% python3 -q
>>> import numpy as np
>>> np.set_printoptions(precision=3, suppress=True, linewidth=100)
>>> rnd = lambda a: np.round(a, 3) + 0
>>> X = np.loadtxt("x.csv", delimiter=",")
>>> X
array([[ 2.95 ,  0.2  , -1.4  , -0.6  ,  1.   , -0.6  ],
       [ 0.396, -0.9  , -0.1  ,  1.1  , -0.4  ,  1.3  ],
       [ 1.079, -0.7  , -0.6  ,  0.3  , -3.3  ,  0.1  ],
       [-1.224,  1.6  ,  0.7  ,  0.8  ,  1.   ,  0.1  ],
       [ 0.827, -0.1  , -0.4  ,  0.2  ,  0.2  ,  0.1  ],
       [-3.359, -1.   ,  1.6  ,  0.7  ,  1.3  , -2.   ],
       [-1.535,  0.4  ,  0.7  ,  0.9  , -1.5  , -1.2  ],
       [ 0.725,  0.1  , -0.3  , -0.7  ,  0.4  , -0.8  ],
       [-2.505,  0.7  ,  1.3  , -1.6  ,  0.8  ,  1.5  ],
       [ 0.713,  0.7  , -0.3  ,  0.2  , -0.8  ,  1.5  ],
       [-1.262,  0.   ,  0.7  ,  0.5  , -1.1  , -0.8  ],
       [ 1.031, -0.7  , -0.5  , -2.3  , -0.7  ,  1.3  ],
       [ 1.877,  0.3  , -0.9  ,  0.2  ,  0.5  ,  1.   ],
       [-4.09 , -0.1  ,  2.1  ,  0.3  ,  0.7  , -0.8  ],
       [ 0.605, -0.9  , -0.3  ,  0.4  , -0.7  ,  0.2  ],
       [-1.539, -0.7  ,  0.8  , -0.8  ,  1.6  ,  1.   ],
       [-1.225,  2.1  ,  0.6  ,  1.3  , -1.2  , -0.2  ],
       [ 2.697, -1.9  , -1.3  , -0.8  ,  0.6  ,  1.2  ],
       [-0.994, -0.6  ,  0.5  ,  0.2  ,  1.5  ,  0.8  ],
       [ 0.442,  1.   , -0.2  , -1.7  ,  0.5  ,  0.   ],
       [ 1.991, -0.3  , -1.   ,  0.2  ,  0.3  , -2.1  ],
       [ 1.755, -1.   , -0.8  ,  1.   , -0.6  , -0.9  ],
       [-0.289,  0.1  ,  0.1  , -0.5  , -1.   , -0.7  ],
       [-1.76 ,  0.3  ,  1.   ,  0.1  , -0.9  ,  0.4  ]])
>>> Xs = (X - X.mean(axis=0)) / X.std(axis=0)
>>> np.argwhere(np.abs(Xs) > 2)
array([[ 2,  4],
       [11,  3],
       [13,  0],
       [13,  2],
       [16,  1],
       [17,  1],
       [20,  5]])
>>> beta = np.linalg.lstsq(np.delete(Xs, 4, axis=1), Xs[:, 4])[0]
>>> print(rnd(1 - np.var(Xs[:, 4] - np.delete(Xs, 4, axis=1) @ beta)))
0.214
>>> print(rnd(beta))
[ 5.807 -0.136  6.035 -0.333 -0.171]
